>>> import numpy as np
>>> from numpy import linalg as LA
>>> np.set_printoptions(precision=3, suppress=True, linewidth=140)
>>> mat = np.load("a.npy")
>>> print(mat)
[[2. 0. 2.]
 [1. 0. 1.]
 [0. 0. 0.]]
>>> print(np.kron(np.eye(2, dtype=int), mat))
[[2. 0. 2. 0. 0. 0.]
 [1. 0. 1. 0. 0. 0.]
 [0. 0. 0. 0. 0. 0.]
 [0. 0. 0. 2. 0. 2.]
 [0. 0. 0. 1. 0. 1.]
 [0. 0. 0. 0. 0. 0.]]
>>> print(np.einsum("ij,ji->", mat, mat))
4.0
>>> print(LA.eigvals(mat))
[0. 2. 0.]
>>> print(np.round(LA.eigvals(mat).sum().real, 3))
2.0
>>> print(np.einsum("ii->", mat))
2.0
>>> print(LA.matrix_rank(mat, rtol=0.1))
1
>>> print(round(float(LA.norm(mat, 2) / LA.norm(mat)), 3))
1.0
>>> print(np.argsort(-LA.norm(mat, axis=0).round(6), kind="stable")[:3])
[0 2 1]
>>> other = np.array([[0, 4, 1], [-4, -4, 2], [-2, -2, -4]])
>>> print(np.vstack([mat, other.T]).shape)
(6, 3)
>>> print(LA.matrix_rank(mat @ other))
1
>>> print(np.einsum("ik,kj->ji", mat, other))
[[-4. -2.  0.]
 [ 4.  2.  0.]
 [-6. -3.  0.]]
>>> print(np.einsum("ik,kj->ij", mat, other))
[[-4.  4. -6.]
 [-2.  2. -3.]
 [ 0.  0.  0.]]
>>> print(np.round(LA.norm(mat, 1), 3), np.round(LA.norm(mat, np.inf), 3))
3.0 4.0
>>> print(LA.norm(mat, axis=1).argmax())
0
>>> print(np.round(LA.norm(mat, 2), 3))
3.162
>>> print(round(float(LA.norm(mat) ** 2 / LA.norm(mat, 2) ** 2), 3))
1.0
>>> print(LA.norm(mat, axis=0))
[2.236 0.    2.236]
>>> print(LA.norm(mat, axis=1))
[2.828 1.414 0.   ]
>>> m1 = np.load("run2.npy")
>>> print(m1)
[[-0.208  0.33  -0.038  0.246]
 [ 0.069 -0.393 -0.058 -0.489]
 [ 0.231 -0.275 -0.193 -0.197]
 [-0.37  -0.111  0.04  -0.235]
 [-0.069 -0.574 -0.221  0.111]
 [ 0.046  0.197 -0.177  0.106]
 [-0.208 -0.257  0.71   0.342]
 [-0.185  0.326 -0.355 -0.124]
 [-0.069 -0.046 -0.277  0.316]
 [-0.532  0.181  0.207 -0.53 ]
 [-0.624 -0.271 -0.355  0.265]]
>>> # keeps lengths
>>> P = m1 @ LA.solve(m1.T @ m1, m1.T)
>>> print(np.round(LA.eigvalsh(P), 3) + 0)
[0. 0. 0. 0. 0. 0. 0. 1. 1. 1. 1.]
>>> print(LA.matrix_rank(np.eye(11) - P))
7
>>> W2 = m1[[9, 0]].astype(float)
>>> for _ in range(6):
...     idx = LA.norm(m1[:, None] - W2, axis=-1).argmin(axis=1)
...     W2 = np.array([m1[idx == j].mean(axis=0) for j in range(2)])
... 
>>> print(idx)
[1 0 1 0 1 1 1 1 1 0 1]
>>> print(np.bincount(idx))
[3 8]
>>> print(W2)
[[-0.277 -0.108  0.063 -0.418]
 [-0.136 -0.071 -0.113  0.133]]
>>> print(W2[1] - W2[0])
[ 0.142  0.036 -0.176  0.551]
>>> print(np.abs(W2[1] - W2[0]).argmax())
3
>>> other = np.array([[2, 2], [3, 0]])
>>> W2 = np.array([[-9, -5, 2], [-8, 5, -4], [0, -2, 6]])
>>> arr = np.kron(other, W2)
>>> print(arr)
[[-18 -10   4 -18 -10   4]
 [-16  10  -8 -16  10  -8]
 [  0  -4  12   0  -4  12]
 [-27 -15   6   0   0   0]
 [-24  15 -12   0   0   0]
 [  0  -6  18   0   0   0]]
>>> other = arr / LA.norm(arr, axis=1, keepdims=True)
>>> C2 = other @ other.T
>>> print(C2[0])
[1.    0.363 0.332 0.707 0.257 0.235]
>>> print((np.abs(C2) > 0.9).astype(int))
[[1 0 0 0 0 0]
 [0 1 0 0 0 0]
 [0 0 1 0 0 0]
 [0 0 0 1 0 0]
 [0 0 0 0 1 0]
 [0 0 0 0 0 1]]
>>> print(C2)
[[ 1.     0.363  0.332  0.707  0.257  0.235]
 [ 0.363  1.    -0.525  0.257  0.707 -0.371]
 [ 0.332 -0.525  1.     0.235 -0.371  0.707]
 [ 0.707  0.257  0.235  1.     0.363  0.332]
 [ 0.257  0.707 -0.371  0.363  1.    -0.525]
 [ 0.235 -0.371  0.707  0.332 -0.525  1.   ]]
>>> A = np.loadtxt("dump.csv", delimiter=",")
>>> print(A)
[[-0.299 -0.33  -0.08   0.719 -0.131 -0.049  0.087 -0.175]
 [-0.064 -0.37  -0.09  -0.042  0.759  0.267 -0.042  0.42 ]
 [-0.726  0.406 -0.248  0.018 -0.119  0.357 -0.211  0.209]
 [-0.256 -0.469 -0.309 -0.178 -0.03  -0.528 -0.468 -0.091]
 [ 0.32   0.152 -0.019  0.023 -0.258 -0.076 -0.601  0.461]
 [-0.128  0.38  -0.378 -0.307  0.268 -0.424  0.241 -0.173]
 [-0.427 -0.023  0.814 -0.212  0.05  -0.248 -0.055  0.059]
 [ 0.064  0.406  0.092  0.549  0.349 -0.465 -0.04   0.234]
 [-0.085 -0.192 -0.119 -0.084 -0.36  -0.239  0.551  0.664]]
>>> def softmax(z):
...     e = np.exp(z - z.max(axis=-1, keepdims=True))
...     return e / e.sum(axis=-1, keepdims=True)
... 
>>> print(softmax(A[6] + 3))
[0.076 0.115 0.264 0.095 0.123 0.091 0.111 0.124]
>>> print(np.round(softmax(10 * A[6]), 3) + 0)
[0.    0.    0.999 0.    0.    0.    0.    0.001]
>>> S = A @ A.T / np.sqrt(8)
>>> print(softmax(S).round(6).argmax(axis=1))
[0 1 2 3 4 5 6 7 8]
>>> print(np.round(softmax(S)[6] @ A, 3) + 0)
[-0.19  -0.005  0.     0.043  0.059 -0.161 -0.06   0.174]
>>> print(A.ravel(order="F"))
[-0.299 -0.064 -0.726 -0.256  0.32  -0.128 -0.427  0.064 -0.085 -0.33  -0.37   0.406 -0.469  0.152  0.38  -0.023  0.406 -0.192 -0.08
 -0.09  -0.248 -0.309 -0.019 -0.378  0.814  0.092 -0.119  0.719 -0.042  0.018 -0.178  0.023 -0.307 -0.212  0.549 -0.084 -0.131  0.759
 -0.119 -0.03  -0.258  0.268  0.05   0.349 -0.36  -0.049  0.267  0.357 -0.528 -0.076 -0.424 -0.248 -0.465 -0.239  0.087 -0.042 -0.211
 -0.468 -0.601  0.241 -0.055 -0.04   0.551 -0.175  0.42   0.209 -0.091  0.461 -0.173  0.059  0.234  0.664]
>>> blk = A.reshape(9, 2, -1)
>>> print(blk.shape)
(9, 2, 4)
